$ python -q
>>> import numpy as np
>>> np.set_printoptions(suppress=True, linewidth=120)
>>> tidy = lambda a: np.round(a, 1) + 0
>>> W0 = np.array([[-23.0, -19.0, 6.0, 13.0],
...     [21.0, 17.0, -7.0, -14.0],
...     [19.0, 19.0, -10.0, -13.0],
...     [-17.0, -17.0, 5.0, 8.0]])
>>> u = np.array([4, 0])
>>> np.cross(W0[1, :3], W0[2, :3])
array([-37.,  77.,  76.])
>>> np.correlate(W0[1], W0[2], "full")
array([-273., -431.,  320.,  974.,  330., -399., -266.])
>>> np.polyval(u, W0[1])
array([ 84.,  68., -28., -56.])
>>> q, r_ = np.linalg.qr(W0)
>>> tidy(q @ r_)
array([[-23., -19.,   6.,  13.],
       [ 21.,  17.,  -7., -14.],
       [ 19.,  19., -10., -13.],
       [-17., -17.,   5.,   8.]])
>>> tidy(q.T @ q)
array([[1., 0., 0., 0.],
       [0., 1., 0., 0.],
       [0., 0., 1., 0.],
       [0., 0., 0., 1.]])
>>> np.trace(q @ q.T)
np.float64(4.0)
>>> np.allclose(r_.T @ r_, W0.T @ W0)
True
>>> q, evecs = np.linalg.qr(W0[:, :3])[0], np.linalg.qr(W0[:, 3:])[0]
>>> sig = np.linalg.svd(q.T @ evecs, compute_uv=False)
>>> tidy(np.degrees(np.arccos(sig.clip(0, 1))))
array([0.7])
>>> tidy(sig)
array([1.])
>>> (sig > 0.9).sum()
np.int64(1)
>>> evals, evecs = np.linalg.eig(W0)
>>> tidy(evals)
array([ 3., -4., -3., -4.])
>>> tidy(W0 @ evecs[:, 0] - evals[0] * evecs[:, 0])
array([0., 0., 0., 0.])
>>> tidy(np.sort(np.linalg.eigvals(W0.T)))
array([-4., -4., -3.,  3.])
>>> tidy(np.sort(np.linalg.eigvals(W0 @ W0)))
array([ 9.,  9., 16., 16.])
>>> X = np.load("data.npy")
>>> tidy(X)
array([[  3.4,  -0.6,   4.7,   0.4,   2.5,   2.6,  -1.6,  -1. ,  -4.9,  -3.7,   1.7,  -1.4],
       [ -3.7,   1.9,   5.7,   7.3,  -3. , -11.3,   3.6,  -0.8,   9.7,   6.6,  -0.9,  -3.1],
       [ -2. ,  -6.3,   2.5,   3.6,  -1.5,   3. ,   2.5,   1.4,  -5.7,  -8.8,  -1.1,  -1.2],
       [  0.6,  -2.8,   3.7,   4.9,   1.2,  -2.2,   1.9,   1. ,  -0.9,  -2.7,  -3.2,  -1.5],
       [  4.2,   2.9,  -4.2,  -0.1,   5.5,  -1.8,  -2.5,  -4.4,   0.7,  -1.2,  -4.5,   9.7],
       [  1.9,   1.6,   4.1,   2.9,   1.8,  -3.9,  -0.2,  -1.5,   1.9,   1.6,  -0.6,  -0.6],
       [ -2. ,   3.4,   8.8,   3.7,  -3.1,  -7. ,   0.9,  -1.9,   6. ,   5.9,   5.2,  -6. ],
       [  2.6,   5.4,   2.9,   0.5,   2.2,  -4.7,  -2.2,  -4.3,   4. ,   4.4,   1.7,   2.1],
       [ 10.3,   4.1,  -5.5,  -3.1,  11.1,   2. ,  -5.9,  -5.1,  -3.8,  -2.8,  -5.9,  12.4],
       [  2.7,   5.7,   3.9,   1.5,   2.3,  -6.3,  -1.8,  -3.8,   5.3,   5.9,   1.1,   0.9],
       [ -1. ,   2.2,   0.8,   0.9,  -0.7,  -2.6,  -0.5,  -3.8,   2.4,   0.1,   1.7,   3.2]])
>>> # rank 5
>>> u = np.array([-5, -1])
>>> tidy(np.polyval(u, X[2]))
array([  8.9,  30.7, -13.4, -18.8,   6.3, -16.2, -13.4,  -7.8,  27.4,  43.2,   4.3,   5.1])
>>> J = np.array([[0, 1, 1, 0, 0],
...     [1, 0, 1, 0, 1],
...     [1, 1, 0, 0, 1],
...     [0, 0, 0, 0, 0],
...     [0, 1, 1, 0, 0]])
>>> # equal to its transpose
>>> T = np.stack([J, 3 * J, J[::-1]])
>>> tidy(np.linalg.norm(T, axis=(1, 2)))
array([3.2, 9.5, 3.2])
>>> np.linalg.matrix_rank(T)
array([3, 3, 3])
>>> J.sum(axis=0)
array([2, 3, 3, 0, 2])
>>> Lm = np.diag(J.sum(axis=1)) - J
>>> tidy(np.linalg.eigvalsh(Lm))
array([0., 0., 2., 4., 4.])
>>> mat = 0.5 ** np.abs(np.subtract.outer(np.arange(13), np.arange(13)))
>>> tidy(mat)
array([[1. , 0.5, 0.2, 0.1, 0.1, 0. , 0. , 0. , 0. , 0. , 0. , 0. , 0. ],
       [0.5, 1. , 0.5, 0.2, 0.1, 0.1, 0. , 0. , 0. , 0. , 0. , 0. , 0. ],
       [0.2, 0.5, 1. , 0.5, 0.2, 0.1, 0.1, 0. , 0. , 0. , 0. , 0. , 0. ],
       [0.1, 0.2, 0.5, 1. , 0.5, 0.2, 0.1, 0.1, 0. , 0. , 0. , 0. , 0. ],
       [0.1, 0.1, 0.2, 0.5, 1. , 0.5, 0.2, 0.1, 0.1, 0. , 0. , 0. , 0. ],
       [0. , 0.1, 0.1, 0.2, 0.5, 1. , 0.5, 0.2, 0.1, 0.1, 0. , 0. , 0. ],
       [0. , 0. , 0.1, 0.1, 0.2, 0.5, 1. , 0.5, 0.2, 0.1, 0.1, 0. , 0. ],
       [0. , 0. , 0. , 0.1, 0.1, 0.2, 0.5, 1. , 0.5, 0.2, 0.1, 0.1, 0. ],
       [0. , 0. , 0. , 0. , 0.1, 0.1, 0.2, 0.5, 1. , 0.5, 0.2, 0.1, 0.1],
       [0. , 0. , 0. , 0. , 0. , 0.1, 0.1, 0.2, 0.5, 1. , 0.5, 0.2, 0.1],
       [0. , 0. , 0. , 0. , 0. , 0. , 0.1, 0.1, 0.2, 0.5, 1. , 0.5, 0.2],
       [0. , 0. , 0. , 0. , 0. , 0. , 0. , 0.1, 0.1, 0.2, 0.5, 1. , 0.5],
       [0. , 0. , 0. , 0. , 0. , 0. , 0. , 0. , 0.1, 0.1, 0.2, 0.5, 1. ]])
>>> # equal to its transpose
>>> Lm = np.linalg.cholesky(mat)
>>> np.linalg.eigvalsh(mat).min() > 0
np.True_
>>> tidy(np.sort(np.abs(np.linalg.eigvals(mat))))
array([0.3, 0.4, 0.4, 0.4, 0.5, 0.5, 0.6, 0.8, 1. , 1.3, 1.7, 2.3, 2.8])
>>> np.allclose(mat @ mat.T, mat.T @ mat)
True
>>> assert mat == mat.T
Traceback (most recent call last):
  File "<python-input-43>", line 1, in <module>
    assert mat == mat.T
           ^^^^^^^^^^^^
ValueError: The truth value of an array with more than one element is ambiguous. Use a.any() or a.all()
>>> np.trace(mat)
np.float64(13.0)
>>> m1 = np.loadtxt("a.csv", delimiter=",")
>>> m1
array([[  0. ,   0.6,   0.1,  -2.1,   1. ,  -2. ,   0.1,  -1.2,  -0.5],
       [  0. ,  -1.1,   2.7,   0.6,  -1.6,   1.1,   0.2,   0. ,   0.7],
       [  1.5,  -1.4,  -0.1,  -0.4,  -0.1,  -0.4,  -0.4,  -1.2,   1.5],
       [  0. ,   1.3,   0.6,  -1. ,  -0.8,  -0.6,  -0.2,   0.1,   0.3],
       [ -0.7,  -0.8,  -1.2,   1.1,   0.5,  -1. ,  -0.4,  -1.1,  -1.8],
       [ -0.2,   0.5,   0.6,  -0.4,   1.2,  -1.7,  -1.2,  -0.9,   0.7],
       [ -0.5,   0.7,  -1.7,   0.5,   0.9,   0.6,  -1.1,  -0.5,   0. ],
       [  1.5,  -0.4,   0.5,   0.6,  -0.3,   0.1,   1.9,   2.2,  -0.4],
       [ -0.6,  -0.7,  -1.3,   0.4,   0.9,  -0.6,  -0.4,   0.2,  -0.5],
       [  0.8,  -0.5,  -0.7,  -1.8,   0.5,  -0.5,   1.8,   0.2,  -2. ],
       [  1.3,  -0.1,   0. ,  -0.6,   0.9,  -0.7,   0. ,  -1.3,  -0.5],
       [  0.4,   0.4,  -0.5,  -0.9,  -0.9,   0.7,   0.8,   0.3,  -0.2],
       [ -1.2,   0.8,   0.5,   1.9,   0.8,   1.4,   1.9,  -0.4,  -1.3],
       [  0.8,  -2.1,  -0.2,   0.4,  -0.9,  -1.3,  -0.1,  -0.5,  -0.7],
       [ -0.1,   0.6,   0.5,   0.2,  -0.7,  -0.6,  -1.9,   0.7,   0.2],
       [  0.5,   1.6,   0.2,   0.7,  -0.5,  -0.7,   0.1,   1.4,  -0.8],
       [ -0.3,  -1.3,  -1.7,   1. ,   1.2,  -0.2,   0.9,  -0.3,   0.9],
       [ -2.2,  -1.2,   0.5,  -2. ,   0.6,   0. ,  -0.4,   1. ,   0.2],
       [  1.1,  -1.5,  -1. ,  -1.5,   0.7,   2.3,  -0.6,   1.5,   0.5],
       [ -2. ,  -5. , -12. ,   2. ,  20. ,   5. ,  22. ,   2. ,   1. ],
       [ -1.9,   0.1,  -1.7,  -1.4,  -0.1,  -1.8,   0.4,   1.5,  -0.8],
       [ -0.2,   0.8,  -0.6,   0.8,   0. ,  -0.9,   1.3,   0.8,  -0.4],
       [ -0.5,   1.3,  -1.4,  -0.9,   0.3,  -1.1,  -1.2,  -1.3,  -1.2],
       [  0.5,   0.1,  -1.2,   1.1,  -0.7,  -0.8,   0. ,  -0.5,  -0.7],
       [  1.3,   0.8,  -1. ,  -1.1,  -0.5,   0.9,   0.3,   1.7,  -0.2],
       [ -0.4,   0. ,   1.7,   0.3,  -1.2,   0.6,  -0.3,   0.1,  -0.1],
       [ -0.4,   0.6,   0.9,  -0.3,  -0.2,  -0.5,   2.3,   0.9,   1.6],
       [ -0.9,   1.4,   0.7,   0.5,   0.1,  -0.5,  -1.2,   1.8,  -0.4],
       [ -0.4,   0. ,   0.4,  -0.6,   1.9,   2. ,   1. ,  -2.5,   0.8],
       [  0.8,  -0.7,   1.3,   0.6,  -0.1,   0.1,   0.1,  -0.1,   1.6],
       [  1.4,  -0.2,  -1.4,  -0.5,  -0.5,  -0.1,  -0.4,   0.3,  -1.2],
       [ -0.8,  -1.4,  -1.9,   0.2,  -0.9,  -1.6,  -0.6,   0. ,  -0.5]])
>>> # row 19 dominates
>>> Xs = m1 - m1.mean(axis=0)
>>> Uu, sig, Vt = np.linalg.svd(Xs, full_matrices=False)
>>> tidy(np.abs(Vt[-1]))
array([0.2, 0.2, 0.4, 0.1, 0.6, 0.1, 0.3, 0.3, 0.4])
>>> tidy((sig ** 2).sum() ** 2 / (sig ** 4).sum())
np.float64(1.5)
>>> tidy(sig)
array([32.9,  7.6,  6.5,  5.8,  5.6,  4.9,  4.9,  4.1,  3. ])
>>> tidy(sig ** 2 / (sig ** 2).sum())
array([0.8, 0. , 0. , 0. , 0. , 0. , 0. , 0. , 0. ])
>>> Xs = (m1 - m1.mean(axis=0)) / m1.std(axis=0)
>>> tidy(Xs.std(axis=0))
array([1., 1., 1., 1., 1., 1., 1., 1., 1.])
>>> c = np.linalg.lstsq(np.delete(Xs, 8, axis=1), Xs[:, 8])[0]
>>> tidy(1 - np.var(Xs[:, 8] - np.delete(Xs, 8, axis=1) @ c))
np.float64(0.3)
>>> np.abs(c).argmax()
np.int64(4)
>>> tidy(c)
array([ 0.1, -0.3,  1. ,  0. ,  1.1,  0.2, -0.3,  0.1])
>>> K = np.load("sample17.npy")
>>> K
array([[ 0.,  0., -2.,  2., -1., -3.,  2.,  3.,  1., -3.],
       [ 0.,  0., -2.,  2.,  2., -1., -3.,  2., -1.,  0.],
       [-2., -2.,  0.,  0.,  0.,  0.,  0.,  0.,  0.,  0.],
       [ 2.,  2.,  0.,  0.,  0.,  0.,  0.,  0.,  0.,  0.],
       [-1.,  2.,  0.,  0.,  0.,  0.,  0.,  0.,  0.,  0.],
       [-3., -1.,  0.,  0.,  0.,  0.,  0.,  0.,  0.,  0.],
       [ 2., -3.,  0.,  0.,  0.,  0.,  0.,  0.,  0.,  0.],
       [ 3.,  2.,  0.,  0.,  0.,  0.,  0.,  0.,  0.,  0.],
       [ 1., -1.,  0.,  0.,  0.,  0.,  0.,  0.,  0.,  0.],
       [-3.,  0.,  0.,  0.,  0.,  0.,  0.,  0.,  0.,  0.]])
>>> # symmetric
>>> u, g = K[0], K[4]
>>> u @ u
np.float64(41.0)
>>> pr = (u @ g) / (u @ u) * u
>>> (g - pr) @ u
np.float64(0.0)
>>> np.linalg.matrix_rank(np.outer(u, g))
np.int64(1)
>>> K @ K
array([[ 41.,   8.,   0.,   0.,   0.,   0.,   0.,   0.,   0.,   0.],
       [  8.,  27.,   0.,   0.,   0.,   0.,   0.,   0.,   0.,   0.],
       [  0.,   0.,   8.,  -8.,  -2.,   8.,   2., -10.,   0.,   6.],
       [  0.,   0.,  -8.,   8.,   2.,  -8.,  -2.,  10.,   0.,  -6.],
       [  0.,   0.,  -2.,   2.,   5.,   1.,  -8.,   1.,  -3.,   3.],
       [  0.,   0.,   8.,  -8.,   1.,  10.,  -3., -11.,  -2.,   9.],
       [  0.,   0.,   2.,  -2.,  -8.,  -3.,  13.,   0.,   5.,  -6.],
       [  0.,   0., -10.,  10.,   1., -11.,   0.,  13.,   1.,  -9.],
       [  0.,   0.,   0.,   0.,  -3.,  -2.,   5.,   1.,   2.,  -3.],
       [  0.,   0.,   6.,  -6.,   3.,   9.,  -6.,  -9.,  -3.,   9.]])
>>> tidy(np.abs(np.linalg.eigvals(K)).max())
np.float64(6.7)
>>> tidy(np.sort(np.abs(np.linalg.eigvals(K))))
array([0. , 0. , 0. , 0. , 0. , 0. , 4.8, 4.8, 6.7, 6.7])
>>> np.all(np.linalg.eigvalsh(K) > 0)
np.False_
>>> try:
...     np.linalg.cholesky(K)
... except np.linalg.LinAlgError as e:
...     print("failed:", e)
... 
failed: Matrix is not positive definite
>>> [round(float(np.linalg.det(K[:i, :i])), 2) + 0 for i in range(1, 11)]
[0.0, 0.0, 0.0, 0.0, 0.0, 0.0, 0.0, 0.0, 0.0, 0.0]
>>> rng = np.random.default_rng(106)
>>> lab = rng.permutation(10)
>>> lab
array([6, 2, 3, 8, 0, 1, 5, 9, 4, 7])
>>> B = K[lab][:, lab]
>>> np.allclose(B, K)
False
>>> B
array([[ 0.,  0.,  0.,  0.,  2., -3.,  0.,  0.,  0.,  0.],
       [ 0.,  0.,  0.,  0., -2., -2.,  0.,  0.,  0.,  0.],
       [ 0.,  0.,  0.,  0.,  2.,  2.,  0.,  0.,  0.,  0.],
       [ 0.,  0.,  0.,  0.,  1., -1.,  0.,  0.,  0.,  0.],
       [ 2., -2.,  2.,  1.,  0.,  0., -3., -3., -1.,  3.],
       [-3., -2.,  2., -1.,  0.,  0., -1.,  0.,  2.,  2.],
       [ 0.,  0.,  0.,  0., -3., -1.,  0.,  0.,  0.,  0.],
       [ 0.,  0.,  0.,  0., -3.,  0.,  0.,  0.,  0.,  0.],
       [ 0.,  0.,  0.,  0., -1.,  2.,  0.,  0.,  0.,  0.],
       [ 0.,  0.,  0.,  0.,  3.,  2.,  0.,  0.,  0.,  0.]])
>>> tidy(np.linalg.det(B)), tidy(np.linalg.det(K[lab]))
(np.float64(0.0), np.float64(0.0))
>>> np.trace(B)
np.float64(0.0)
